% ipython --no-banner

In [1]: import numpy as np

In [2]: import numpy.linalg as la

In [3]: np.set_printoptions(suppress=True, linewidth=140)

In [4]: rd = lambda a: np.round(a, 3) + 0

In [5]: rng = np.random.default_rng(84741)

In [6]: mat = (rng.random((6, 6)) < 0.3) + np.eye(6)

In [7]: mat /= mat.sum(axis=1, keepdims=True)

In [8]: mat
Out[8]: 
array([[0.5 , 0.  , 0.5 , 0.  , 0.  , 0.  ],
       [0.  , 0.5 , 0.  , 0.5 , 0.  , 0.  ],
       [0.  , 0.2 , 0.2 , 0.2 , 0.2 , 0.2 ],
       [0.25, 0.  , 0.25, 0.5 , 0.  , 0.  ],
       [0.  , 0.  , 0.  , 0.  , 0.5 , 0.5 ],
       [0.  , 0.  , 0.  , 0.  , 0.  , 1.  ]])

In [9]: u = np.array([-1, -2, -3])

In [10]: np.convolve(mat[1], u)
Out[10]: array([ 0. , -0.5, -1. , -2. , -1. , -1.5,  0. ,  0. ])

In [11]: np.correlate(mat[1], mat[5], "full")
Out[11]: array([0. , 0.5, 0. , 0.5, 0. , 0. , 0. , 0. , 0. , 0. , 0. ])

In [12]: np.cross(mat[1, :3], mat[5, :3])
Out[12]: array([0., 0., 0.])

In [13]: other = mat / np.sqrt((mat ** 2).mean(axis=1, keepdims=True))

In [14]: la.matrix_rank(other) == la.matrix_rank(mat)
Out[14]: np.True_

In [15]: rd(mat - mat.mean(axis=1, keepdims=True))
Out[15]: 
array([[ 0.333, -0.167,  0.333, -0.167, -0.167, -0.167],
       [-0.167,  0.333, -0.167,  0.333, -0.167, -0.167],
       [-0.167,  0.033,  0.033,  0.033,  0.033,  0.033],
       [ 0.083, -0.167,  0.083,  0.333, -0.167, -0.167],
       [-0.167, -0.167, -0.167, -0.167,  0.333,  0.333],
       [-0.167, -0.167, -0.167, -0.167, -0.167,  0.833]])

In [16]: theta = np.radians(15)

In [17]: R = np.eye(6)

In [18]: R[3, 3] = R[5, 5] = np.cos(theta)

In [19]: R[3, 5], R[5, 3] = -np.sin(theta), np.sin(theta)

In [20]: rd(R)
Out[20]: 
array([[ 1.   ,  0.   ,  0.   ,  0.   ,  0.   ,  0.   ],
       [ 0.   ,  1.   ,  0.   ,  0.   ,  0.   ,  0.   ],
       [ 0.   ,  0.   ,  1.   ,  0.   ,  0.   ,  0.   ],
       [ 0.   ,  0.   ,  0.   ,  0.966,  0.   , -0.259],
       [ 0.   ,  0.   ,  0.   ,  0.   ,  1.   ,  0.   ],
       [ 0.   ,  0.   ,  0.   ,  0.259,  0.   ,  0.966]])

In [21]: other = mat @ R.T

In [22]: np.allclose(la.norm(mat, axis=1), la.norm(other, axis=1))
Out[22]: True

In [23]: rd(np.abs(other - mat).max(axis=0))
Out[23]: array([0.   , 0.   , 0.   , 0.259, 0.   , 0.129])

In [24]: rd(other)
Out[24]: 
array([[ 0.5  ,  0.   ,  0.5  ,  0.   ,  0.   ,  0.   ],
       [ 0.   ,  0.5  ,  0.   ,  0.483,  0.   ,  0.129],
       [ 0.   ,  0.2  ,  0.2  ,  0.141,  0.2  ,  0.245],
       [ 0.25 ,  0.   ,  0.25 ,  0.483,  0.   ,  0.129],
       [ 0.   ,  0.   ,  0.   , -0.129,  0.5  ,  0.483],
       [ 0.   ,  0.   ,  0.   , -0.259,  0.   ,  0.966]])

In [25]: rd(la.det(R)), rd(np.trace(R))
Out[25]: (np.float64(1.0), np.float64(5.932))

In [26]: u = np.array([0, 2])

In [27]: np.polyval(u, other[1])
Out[27]: array([2., 2., 2., 2., 2., 2.])

In [28]: Q, R = la.qr(mat)

In [29]: rd(R)
Out[29]: 
array([[-0.559,  0.   , -0.559, -0.224,  0.   ,  0.   ],
       [ 0.   , -0.539, -0.074, -0.539, -0.074, -0.074],
       [ 0.   ,  0.   , -0.186,  0.   , -0.186, -0.186],
       [ 0.   ,  0.   ,  0.   ,  0.447,  0.   ,  0.   ],
       [ 0.   ,  0.   ,  0.   ,  0.   ,  0.5  ,  0.5  ],
       [ 0.   ,  0.   ,  0.   ,  0.   ,  0.   ,  1.   ]])

In [30]: rd(Q @ R)
Out[30]: 
array([[0.5 , 0.  , 0.5 , 0.  , 0.  , 0.  ],
       [0.  , 0.5 , 0.  , 0.5 , 0.  , 0.  ],
       [0.  , 0.2 , 0.2 , 0.2 , 0.2 , 0.2 ],
       [0.25, 0.  , 0.25, 0.5 , 0.  , 0.  ],
       [0.  , 0.  , 0.  , 0.  , 0.5 , 0.5 ],
       [0.  , 0.  , 0.  , 0.  , 0.  , 1.  ]])

In [31]: np.trace(Q @ Q.T)
Out[31]: np.float64(6.0)

In [32]: rd(np.abs(np.diag(R)))
Out[32]: array([0.559, 0.539, 0.186, 0.447, 0.5  , 1.   ])

In [33]: np.allclose(R.T @ R, mat.T @ mat)
Out[33]: True

In [34]: feats = np.loadtxt("run19.csv", delimiter=",")

In [35]: feats
Out[35]: 
array([[ 0.,  2.,  1.,  0., -2.,  0.,  2.,  2., -1.,  0.,  1.,  3., -1.,  2.],
       [-2.,  0., -1., -2., -2.,  0.,  0.,  3., -3.,  0., -2.,  2., -3., -1.],
       [-1.,  1.,  0.,  3., -3., -3.,  3.,  1., -1., -1., -1., -2.,  1.,  3.],
       [ 0.,  2., -3.,  0.,  0.,  2.,  0.,  3.,  1.,  0.,  0., -2., -3., -3.],
       [ 2.,  2.,  3.,  0.,  0.,  0., -1.,  3.,  3.,  0.,  1., -1., -2.,  1.],
       [ 0.,  0.,  3., -2.,  0.,  0.,  1.,  0.,  0.,  3.,  1., -1.,  0., -1.],
       [-2.,  0., -3.,  0.,  1., -1.,  0., -1.,  0.,  2.,  2.,  0.,  2.,  0.],
       [-2., -3., -1., -3., -3.,  0.,  1.,  0.,  0., -3., -2.,  2.,  0.,  0.],
       [ 1.,  3.,  1., -1., -3.,  0.,  0.,  0.,  0.,  1., -2.,  0.,  0., -1.],
       [ 0.,  0.,  1.,  0.,  0., -3., -2.,  3., -1.,  0., -1.,  0.,  1., -1.],
       [-1.,  2.,  1.,  0., -1., -1., -2.,  2.,  2.,  1.,  0.,  0.,  2., -3.],
       [-3., -2.,  2.,  2.,  1.,  1.,  0., -2.,  0.,  0.,  0.,  0., -1.,  1.],
       [ 1.,  3., -1.,  3.,  2.,  0., -2.,  0.,  0., -1., -2.,  1.,  0.,  1.],
       [-2.,  1., -3.,  3., -1.,  1.,  0.,  0.,  1.,  1.,  3., -1., -1.,  0.]])

In [36]: # skew-symmetric

In [37]: x0 = np.array([1, 0, 3, 1, 3, 0, 2, 2, 2, 3, 2, 0, 3, 3])

In [38]: rd(la.eigvals(feats).real)
Out[38]: array([0., 0., 0., 0., 0., 0., 0., 0., 0., 0., 0., 0., 0., 0.])

In [39]: x0 @ feats @ x0
Out[39]: np.float64(0.0)

In [40]: Q = la.solve(np.eye(14) - feats, np.eye(14) + feats)

In [41]: rd(la.det(Q))
Out[41]: np.float64(1.0)
